$ ipython --no-banner

In [1]: import numpy as np

In [2]: np.set_printoptions(suppress=True, linewidth=200)

In [3]: F = np.load("dump.npy")

In [4]: print(F.round(3))
[[0.286 0.286 0.429 0.    0.   ]
 [0.286 0.143 0.429 0.    0.143]
 [0.    0.4   0.2   0.2   0.2  ]
 [0.    0.143 0.143 0.571 0.143]
 [0.077 0.231 0.231 0.154 0.308]]

In [5]: # a transition matrix

In [6]: vec = np.array([3, 0, 2, 3, 0])

In [7]: y = F @ vec

In [8]: b, lr = np.zeros(5), 1 / np.linalg.norm(F, 2) ** 2

In [9]: for i in range(50):
   ...:     b -= lr * F.T @ (F @ b - y)
   ...:     if i % 10 == 0: print(i, round(np.linalg.norm(F @ b - y), 3))
   ...: 
0 0.825
10 0.384
20 0.181
30 0.087
40 0.044

In [10]: print(b.round(3))
[ 2.054 -0.187  2.736  2.875 -0.128]

In [11]: left, s, Vh = np.linalg.svd(F)

In [12]: print(np.argmax(s[:-1] / (s[1:] + 1e-6)) + 1)
4

In [13]: out = left[:, :4] @ np.diag(s[:4]) @ Vh[:4]

In [14]: print(np.linalg.matrix_rank(F, rtol=0.05))
4

In [15]: print(np.linalg.matrix_rank(out))
4

In [16]: w, evecs = np.linalg.eig(F)

In [17]: print(w.round(3))
[ 1.     0.502 -0.204  0.024  0.186]

In [18]: print(np.round(np.sort(np.linalg.eigvals(np.linalg.inv(F))), 3))
[-4.902  1.     1.993  5.365 42.544]

In [19]: print(np.round(np.sort(np.linalg.eigvals(F @ F)), 3))
[0.001 0.035 0.042 0.252 1.   ]

In [20]: print(np.round(np.prod(w), 3))
-0.0

In [21]: print(np.round(F @ evecs[:, 0] - w[0] * evecs[:, 0], 3) + 0)
[0. 0. 0. 0. 0.]

In [22]: M = np.loadtxt("out5.csv", delimiter=",")

In [23]: print(M.round(3))
[[-1.272  1.051  0.24  -1.321  1.025]
 [ 1.051 -1.284 -0.86  -0.304  0.429]
 [ 0.24  -0.86  -0.627  0.606 -1.208]
 [-1.321 -0.304  0.606  0.695 -1.005]
 [ 1.025  0.429 -1.208 -1.005  0.488]]

In [24]: def softmax(z):
    ...:     e = np.exp(z - z.max(axis=-1, keepdims=True))
    ...:     return e / e.sum(axis=-1, keepdims=True)
    ...: 

In [25]: print(np.round(softmax(10 * M[4]), 3) + 0)
[0.993 0.003 0.    0.    0.005]

In [26]: print(np.round(softmax(M).sum(axis=1), 3))
[1. 1. 1. 1. 1.]

In [27]: print(np.round(softmax(M[4] + 5), 3))
[0.421 0.232 0.045 0.055 0.246]

In [28]: S = M @ M.T / np.sqrt(5)

In [29]: print(np.round(softmax(S)[4] @ M, 3))
[ 0.635 -0.006 -0.863 -0.728  0.388]

In [30]: left, s, Vh = np.linalg.svd(M)

In [31]: print(s.round(3) + 0)
[3. 3. 1. 1. 0.]

In [32]: print(np.argmax(s[:-1] / (s[1:] + 1e-6)) + 1)
4

In [33]: out = left[:, :4] @ np.diag(s[:4]) @ Vh[:4]

In [34]: print(np.round(np.abs(M - out).max(), 3))
0.0

In [35]: print(np.round(np.linalg.norm(M - out) / np.linalg.norm(M), 3))
0.0

In [36]: print(np.linalg.matrix_rank(out))
4

In [37]: print(out.round(3))
[[-1.272  1.051  0.24  -1.321  1.025]
 [ 1.051 -1.284 -0.86  -0.304  0.429]
 [ 0.24  -0.86  -0.627  0.606 -1.208]
 [-1.321 -0.304  0.606  0.695 -1.005]
 [ 1.025  0.429 -1.208 -1.005  0.488]]

In [38]: print(round(float(np.linalg.norm(M - out, 2)), 3), round(s[4], 3))
0.0 0.0

In [39]: print([round(float(np.linalg.det(M[:i, :i])), 2) + 0 for i in range(1, 6)])
[-1.27, 0.53, 0.25, -1.83, 0.0]

In [40]: W0 = np.load("layer3.npy")

In [41]: print(W0.round(3))
[[ 0.569  2.866  0.682]
 [ 0.012  2.595  1.505]
 [ 0.829  2.874  0.228]
 [ 0.239 -2.374 -1.818]
 [ 1.609  1.8   -1.781]
 [-1.455  0.094  2.622]
 [ 0.38   2.809  0.982]
 [ 1.328 -0.506 -2.642]
 [-0.85  -2.871 -0.189]
 [ 0.143  2.686  1.328]]

In [42]: rng = np.random.default_rng(9008)

In [43]: lab = rng.permutation(5)

In [44]: print(lab)
[4 3 2 0 1]

In [45]: out = F[lab][:, lab]

In [46]: print(np.allclose(out, F))
False

In [47]: print(np.round(np.linalg.det(out), 3), round(np.linalg.det(F[lab]), 3))
-0.0 0.0

In [48]: print(out.round(3))
[[0.308 0.154 0.231 0.077 0.231]
 [0.143 0.571 0.143 0.    0.143]
 [0.2   0.2   0.2   0.    0.4  ]
 [0.    0.    0.429 0.286 0.286]
 [0.143 0.    0.429 0.286 0.143]]

In [49]: print(np.round(np.diag(out), 3))
[0.308 0.571 0.2   0.286 0.143]
